$ ipython --no-banner

In [1]: import numpy as np

In [2]: import numpy.linalg as la

In [3]: np.set_printoptions(precision=3, suppress=True, linewidth=160, floatmode="fixed")

In [4]: def rd(a):
   ...:     return np.round(a, 3) + 0
   ...: 

In [5]: M = np.load("a.npy")

In [6]: M
Out[6]: 
array([[-1.000,  1.000],
       [ 0.000, -1.000]])

In [7]: O, V = la.qr(M[:, :1])[0], la.qr(M[:, 1:])[0]

In [8]: sigma = la.svd(O.T @ V, compute_uv=False)

In [9]: rd(np.degrees(np.arccos(sigma.clip(0, 1))))
Out[9]: array([45.000])

In [10]: B = la.invert(M)
AttributeError: module 'numpy.linalg' has no attribute 'invert'


In [11]: B = la.inv(M)

In [12]: rd(la.slogdet(M)[0])
Out[12]: np.float64(1.0)

In [13]: rd(la.det(M) * B)
Out[13]: 
array([[-1.000, -1.000],
       [ 0.000, -1.000]])

In [14]: B
Out[14]: 
array([[-1.000, -1.000],
       [-0.000, -1.000]])

In [15]: rd(la.cond(M))
Out[15]: np.float64(2.618)

In [16]: rd(la.inv(B))
Out[16]: 
array([[-1.000,  1.000],
       [ 0.000, -1.000]])

In [17]: rd(la.det(M[::-1]))
Out[17]: np.float64(-1.0)

In [18]: np.kron(np.eye(2, dtype=int), M)
Out[18]: 
array([[-1.000,  1.000, -0.000,  0.000],
       [ 0.000, -1.000,  0.000, -0.000],
       [-0.000,  0.000, -1.000,  1.000],
       [ 0.000, -0.000,  0.000, -1.000]])

In [19]: np.einsum("ii->", M)
Out[19]: np.float64(-2.0)

In [20]: arr = np.maximum(np.array([[-3],
    ...:     [0],
    ...:     [1],
    ...:     [-3],
    ...:     [-2],
    ...:     [-3],
    ...:     [-3],
    ...:     [2],
    ...:     [-2],
    ...:     [2],
    ...:     [-1],
    ...:     [1],
    ...:     [-1],
    ...:     [-3],
    ...:     [1],
    ...:     [-3],
    ...:     [-2],
    ...:     [0],
    ...:     [1],
    ...:     [3],
    ...:     [-1],
    ...:     [-1],
    ...:     [0]]) @ np.array([[1, -2, 2]]) + np.array([-1, 1, -9]), 0)

In [21]: print(arr)
[[0 7 0]
 [0 1 0]
 [0 0 0]
 [0 7 0]
 [0 5 0]
 [0 7 0]
 [0 7 0]
 [1 0 0]
 [0 5 0]
 [1 0 0]
 [0 3 0]
 [0 0 0]
 [0 3 0]
 [0 7 0]
 [0 0 0]
 [0 7 0]
 [0 5 0]
 [0 1 0]
 [0 0 0]
 [2 0 0]
 [0 3 0]
 [0 3 0]
 [0 1 0]]

In [22]: th = np.radians(30)

In [23]: Rm = np.eye(3)

In [24]: Rm[1, 1] = Rm[2, 2] = np.cos(th)

In [25]: Rm[1, 2], Rm[2, 1] = -np.sin(th), np.sin(th)

In [26]: rd(Rm)
Out[26]: 
array([[ 1.000,  0.000,  0.000],
       [ 0.000,  0.866, -0.500],
       [ 0.000,  0.500,  0.866]])

In [27]: B = arr @ Rm.T

In [28]: rd(la.det(Rm)), rd(np.trace(Rm))
Out[28]: (np.float64(1.0), np.float64(2.732))

In [29]: rd(la.svd(arr, compute_uv=False)), rd(la.svd(B, compute_uv=False))
Out[29]: (array([20.199,  2.449,  0.000]), array([20.199,  2.449,  0.000]))

In [30]: (la.matrix_power((Rm != 0) + (Rm.T != 0) + np.eye(3), 3) > 0).astype(int)
Out[30]: 
array([[1, 0, 0],
       [0, 1, 1],
       [0, 1, 1]])

In [31]: print(np.flatnonzero(la.matrix_power((Rm != 0) + (Rm.T != 0) + np.eye(3), 3)[0]))
[0]

In [32]: rd(np.sort(la.eigvals(Rm).real))
Out[32]: array([0.866, 0.866, 1.000])

In [33]: feats = np.load("run2.npy")

In [34]: print(feats)
[[1.000 0.200]
 [0.200 1.000]]

In [35]: rng = np.random.default_rng(5)

In [36]: z = rng.permutation(2)

In [37]: z
Out[37]: array([1, 0])

In [38]: B = feats[z][:, z]

In [39]: np.diag(B)
Out[39]: array([1.000, 1.000])

In [40]: la.norm(feats, axis=1).argmax()
Out[40]: np.int64(0)

In [41]: la.norm(feats, axis=2)
AxisError: axis 2 is out of bounds for array of dimension 2


In [42]: rd(la.norm(feats, axis=0))
Out[42]: array([1.020, 1.020])

In [43]: rd(la.norm(feats) ** 2 / la.norm(feats, 2) ** 2)
Out[43]: np.float64(1.444)

In [44]: print(rd(la.norm(feats[1], 1)), rd(la.norm(feats[1], np.inf)))
1.2 1.0

In [45]: feats[1] @ feats[0]
Out[45]: np.float64(0.4)

In [46]: feats.shape
Out[46]: (2, 2)

In [47]: feats - feats[0]
Out[47]: 
array([[ 0.000,  0.000],
       [-0.800,  0.800]])

In [48]: feats.sum(axis=0)
Out[48]: array([1.200, 1.200])

In [49]: rd(la.svd(feats, compute_uv=False))
Out[49]: array([1.200, 0.800])

In [50]: la.matrix_rank(feats)
Out[50]: np.int64(2)

In [51]: feats[2]
IndexError: index 2 is out of bounds for axis 0 with size 2


In [52]: np.unravel_index(np.abs(feats).argmax(), feats.shape)
Out[52]: (np.int64(0), np.int64(0))

In [53]: np.diff(feats, axis=0)
Out[53]: array([[-0.800,  0.800]])

In [54]: feats.mean(axis=0)
Out[54]: array([0.600, 0.600])

In [55]: la.rank(feats)
AttributeError: module 'numpy.linalg' has no attribute 'rank'


In [56]: feats.sum(axis=1)
Out[56]: array([1.200, 1.200])

In [57]: np.count_nonzero(feats)
Out[57]: np.int64(4)

In [58]: A = np.load("sample3.npy")

In [59]: A
Out[59]: 
array([[ 0.480, -0.430,  0.350],
       [-0.920,  0.760, -0.840],
       [-0.440,  0.330, -0.490],
       [-0.120,  0.410,  0.710]])

In [60]: left, sigma, Vh = la.svd(A)

In [61]: np.argmax(sigma[:-1] / (sigma[1:] + 1e-6)) + 1
Out[61]: np.int64(2)

In [62]: B = left[:, :2] @ np.diag(sigma[:2]) @ Vh[:2]

In [63]: rd(la.norm(A - B, 2)), rd(sigma[2])
Out[63]: (np.float64(0.0), np.float64(0.0))

In [64]: la.matrix_rank(A, rtol=0.05)
Out[64]: np.int64(2)

In [65]: r = la.matrix_rank(A)

In [66]: r
Out[66]: np.int64(2)

In [67]: null = la.svd(A)[2][r:].T

In [68]: [int(la.matrix_rank(A[:i])) for i in range(1, len(A) + 1)]
Out[68]: [1, 2, 2, 2]

In [69]: print(rd(null @ null.T))
[[ 0.546  0.466 -0.177]
 [ 0.466  0.397 -0.151]
 [-0.177 -0.151  0.057]]

In [70]: print(null.shape)
(3, 1)

In [71]: np.allclose(A @ null, 0)
Out[71]: True

In [72]: la.matrix_rank(A.T @ A), la.matrix_rank(A @ A.T)
Out[72]: (np.int64(2), np.int64(2))

In [73]: [int(la.matrix_rank(np.delete(A, i, axis=0))) for i in range(4)]
Out[73]: [2, 2, 2, 2]

In [74]: rd(la.norm(A, 2) / la.norm(A))
Out[74]: np.float64(0.908)

In [75]: la.matrix_rank(A, rtol=0.1)
Out[75]: np.int64(2)

In [76]: la.cond(A) > 100
Out[76]: np.True_

In [77]: np.argsort(-la.norm(A, axis=0).round(6), kind="stable")[:3]
Out[77]: array([2, 0, 1])

In [78]: B = np.array([[-5, 1], [2, -2], [4, -2]])

In [79]: print(la.matrix_rank(A @ B))
2

In [80]: rd(np.einsum("ik,kj->ij", A, B))
Out[80]: 
array([[-1.860,  0.640],
       [ 2.760, -0.760],
       [ 0.900, -0.120],
       [ 4.260, -2.360]])

In [81]: rd(np.einsum("ij,ij->i", A, A))
Out[81]: array([0.538, 2.130, 0.543, 0.687])

In [82]: np.vstack([A, B.T]).shape
Out[82]: (6, 3)

In [83]: rd(A @ B)
Out[83]: 
array([[-1.860,  0.640],
       [ 2.760, -0.760],
       [ 0.900, -0.120],
       [ 4.260, -2.360]])

In [84]: print(la.matrix_rank(np.vstack([A, B.T])))
3

In [85]: O, Rm = la.qr(M)

In [86]: np.abs(np.diag(Rm))
Out[86]: array([1.000, 1.000])

In [87]: np.trace(O @ O.T)
Out[87]: np.float64(2.0)

In [88]: O @ Rm
Out[88]: 
array([[-1.000,  1.000],
       [ 0.000, -1.000]])

In [89]: np.allclose(Rm.T @ Rm, M.T @ M)
Out[89]: True

In [90]: abs(Rm[0, 0]), rd(la.norm(M[:, 0]))
Out[90]: (np.float64(1.0), np.float64(1.0))

In [91]: C = np.array([[-0.6, -0.9, 0.4]])

In [92]: data = np.array([[-3],
    ...:     [-1],
    ...:     [-3],
    ...:     [-7],
    ...:     [7],
    ...:     [5],
    ...:     [5],
    ...:     [-4],
    ...:     [9],
    ...:     [-8],
    ...:     [3],
    ...:     [7],
    ...:     [-1],
    ...:     [-9],
    ...:     [8],
    ...:     [-1],
    ...:     [0],
    ...:     [0],
    ...:     [3],
    ...:     [-1],
    ...:     [9],
    ...:     [-1]]) @ C + 0.3 * rng.normal(size=(22, 3))

In [93]: print(rd(data))
[[ 1.403  2.625 -1.074]
 [ 0.941  0.933 -0.566]
 [ 1.565  2.925 -0.710]
 [ 4.282  5.930 -3.087]
 [-3.720 -6.239  2.280]
 [-3.025 -4.849  1.811]
 [-3.146 -4.714  2.166]
 [ 2.381  3.423 -1.477]
 [-5.151 -8.593  3.523]
 [ 4.506  7.148 -3.587]
 [-1.794 -2.711  1.109]
 [-4.514 -6.419  2.473]
 [ 0.193  0.967 -0.733]
 [ 5.751  8.315 -4.199]
 [-4.718 -7.531  3.210]
 [ 0.613  0.303 -0.470]
 [-0.077  0.289 -0.354]
 [ 0.221 -0.330 -0.099]
 [-2.052 -2.265  1.370]
 [ 1.330  1.093 -0.147]
 [-5.148 -8.282  3.579]
 [ 1.005  0.781 -0.343]]

In [94]: np.diff(M, axis=0)
Out[94]: array([[ 1.000, -2.000]])

In [95]: np.count_nonzero(M)
Out[95]: np.int64(3)

In [96]: M.mean(axis=0)
Out[96]: array([-0.500,  0.000])

In [97]: M.sum(axis=0)
Out[97]: array([-1.000,  0.000])

In [98]: M.sum(axis=1)
Out[98]: array([ 0.000, -1.000])

In [99]: M - M[0]
Out[99]: 
array([[ 0.000,  0.000],
       [ 1.000, -2.000]])

In [100]: np.zeros(2, 2)
TypeError: Cannot interpret '2' as a data type


In [101]: G = np.cov(data, rowvar=False)

In [102]: np.argsort(-data.std(axis=0).round(6), kind="stable")
Out[102]: array([1, 0, 2])

In [103]: print(rd(la.eigvalsh(G)[::-1]))
[39.403  0.087  0.069]

In [104]: print(rd(np.corrcoef(data.T)))
[[ 1.000  0.994 -0.989]
 [ 0.994  1.000 -0.991]
 [-0.989 -0.991  1.000]]

In [105]: print(rd(np.median(data, axis=0)))
[ 0.207  0.296 -0.245]

In [106]: rd(np.polyfit(data[:, 2], data[:, 1], 1))
Out[106]: array([-2.216, -0.311])

In [107]: print(rd(data.std(axis=0)))
[3.149 4.817 2.155]

In [108]: rd(G)
Out[108]: 
array([[ 10.386,  15.795,  -7.032],
       [ 15.795,  24.309, -10.777],
       [ -7.032, -10.777,   4.864]])

In [109]: print(np.argwhere(np.triu(np.abs(np.corrcoef(data.T)) > 0.8, 1)))
[[0 1]
 [0 2]
 [1 2]]
